>>> import numpy as np
>>> from numpy import linalg as LA
>>> np.set_printoptions(suppress=True, linewidth=160)
>>> E = np.load("sample10.npy")
>>> E.round(4)
array([[-0.1005,  0.9864, -0.1297],
       [-0.7035, -0.1626, -0.6918],
       [-0.7035,  0.0217,  0.7103]])
>>> # orthonormal columns
>>> np.round(LA.svd(E, compute_uv=False), 4)
array([1., 1., 1.])
>>> np.round(E[2] @ E[1], 4)
np.float64(-0.0)
>>> np.round(LA.norm(E[2], 1), 4), round(float(LA.norm(E[2], np.inf)), 4)
(np.float64(1.4356), 0.7103)
>>> LA.norm(E, axis=1).argmax()
np.int64(0)
>>> round(float(LA.norm(E, 2)), 4)
1.0
>>> np.round(LA.norm(E, 1), 4), np.round(LA.norm(E, np.inf), 4)
(np.float64(1.5319), np.float64(1.558))
>>> round(LA.norm(E) ** 2 / LA.norm(E, 2) ** 2, 4)
np.float64(3.0)
>>> round(float(LA.norm(E, "nuc")), 4)
3.0
>>> data = np.load("layer3.npy")
>>> data
array([[-9, -8,  7],
       [ 7, -9, -8],
       [-8,  7, -9]])
>>> data @ (-1.0) ** np.arange(3)
array([  6.,   8., -24.])
>>> data @ np.ones(3)
array([-10., -10., -10.])
>>> J = np.load("out9.npy")
>>> J
array([[-1.0762, -0.0366, -1.0933, -1.5312],
       [ 0.1122,  0.918 , -1.2543,  1.7787],
       [ 1.9386, -0.791 ,  0.0171, -0.7225],
       [ 1.3274,  2.2012,  0.2487, -1.1465],
       [-0.5573,  0.0088,  1.864 ,  0.1054]])
>>> vec = np.array([-1, -1, -2, -2])
>>> target = J @ vec
>>> np.round(LA.lstsq(J, target)[0], 4)
array([-1., -1., -2., -2.])
>>> np.round(LA.pinv(J) @ J, 4) + 0
array([[1., 0., 0., 0.],
       [0., 1., 0., 0.],
       [0., 0., 1., 0.],
       [0., 0., 0., 1.]])
>>> rng = np.random.default_rng(271)
>>> target = target + 0.02 * rng.normal(size=5)
>>> target.round(4)
array([ 6.3539, -2.1061,  0.295 , -1.7898, -3.388 ])
>>> b, *_ = LA.lstsq(J, target)
>>> np.round(J.T @ (target - J @ b), 4) + 0
array([0., 0., 0., 0.])
>>> ang = np.radians(36)
>>> Rm = np.eye(4)
>>> Rm[3, 3] = Rm[0, 0] = np.cos(ang)
>>> Rm[3, 0], Rm[0, 3] = -np.sin(ang), np.sin(ang)
>>> Rm.round(4)
array([[ 0.809 ,  0.    ,  0.    ,  0.5878],
       [ 0.    ,  1.    ,  0.    ,  0.    ],
       [ 0.    ,  0.    ,  1.    ,  0.    ],
       [-0.5878,  0.    ,  0.    ,  0.809 ]])
>>> A2 = J @ Rm.T
>>> np.round(np.abs(A2 - J).max(axis=0), 4)
array([1.0241, 0.    , 0.    , 1.0015])
>>> np.allclose(LA.norm(J, axis=1), LA.norm(A2, axis=1))
True
>>> cent = np.array([[3, 5, 1, 3], [1, 2, 5, 3], [3, 5, 3, 3]])
>>> W0 = rng.normal(size=(16, 3)) @ cent + np.array([4, 4, 8, -6])
>>> W0.round(4)
array([[ -0.2343,  -3.1283,   4.4228, -10.6606],
       [  1.3764,  -0.6577,   1.702 , -10.3334],
       [ -3.4582,  -8.6337,   4.0949, -14.6781],
       [  4.3361,   4.5533,   8.3958,  -5.705 ],
       [  1.9908,   0.7121,   9.069 ,  -7.6449],
       [  6.9144,   8.8956,  10.585 ,  -2.8557],
       [  5.1866,   5.7834,   5.4837,  -5.9788],
       [  0.7041,  -1.3443,   6.3128,  -8.4028],
       [  8.5854,  11.4519,   7.018 ,  -2.5566],
       [ 10.3818,  14.8339,  15.4712,   1.5672],
       [  7.4617,  10.1946,  14.262 ,   0.0125],
       [ 10.9933,  15.8067,  15.4149,   1.9003],
       [  2.9967,   2.1197,   4.4529,  -8.2519],
       [ -0.367 ,  -3.7423,  -0.4943, -13.1512],
       [  1.3346,  -1.2701,  -4.3498, -13.6323],
       [  3.9778,   4.1794,  11.8452,  -4.7237]])
>>> lab = rng.permutation(4)
>>> A2 = W0[:, lab] * rng.choice([-1, 1], 4)
>>> A2.round(4)
array([[  3.1283,  10.6606,  -4.4228,  -0.2343],
       [  0.6577,  10.3334,  -1.702 ,   1.3764],
       [  8.6337,  14.6781,  -4.0949,  -3.4582],
       [ -4.5533,   5.705 ,  -8.3958,   4.3361],
       [ -0.7121,   7.6449,  -9.069 ,   1.9908],
       [ -8.8956,   2.8557, -10.585 ,   6.9144],
       [ -5.7834,   5.9788,  -5.4837,   5.1866],
       [  1.3443,   8.4028,  -6.3128,   0.7041],
       [-11.4519,   2.5566,  -7.018 ,   8.5854],
       [-14.8339,  -1.5672, -15.4712,  10.3818],
       [-10.1946,  -0.0125, -14.262 ,   7.4617],
       [-15.8067,  -1.9003, -15.4149,  10.9933],
       [ -2.1197,   8.2519,  -4.4529,   2.9967],
       [  3.7423,  13.1512,   0.4943,  -0.367 ],
       [  1.2701,  13.6323,   4.3498,   1.3346],
       [ -4.1794,   4.7237, -11.8452,   3.9778]])
>>> Uu, _, vt = LA.svd(W0.T @ A2)
>>> lab
array([1, 3, 2, 0])
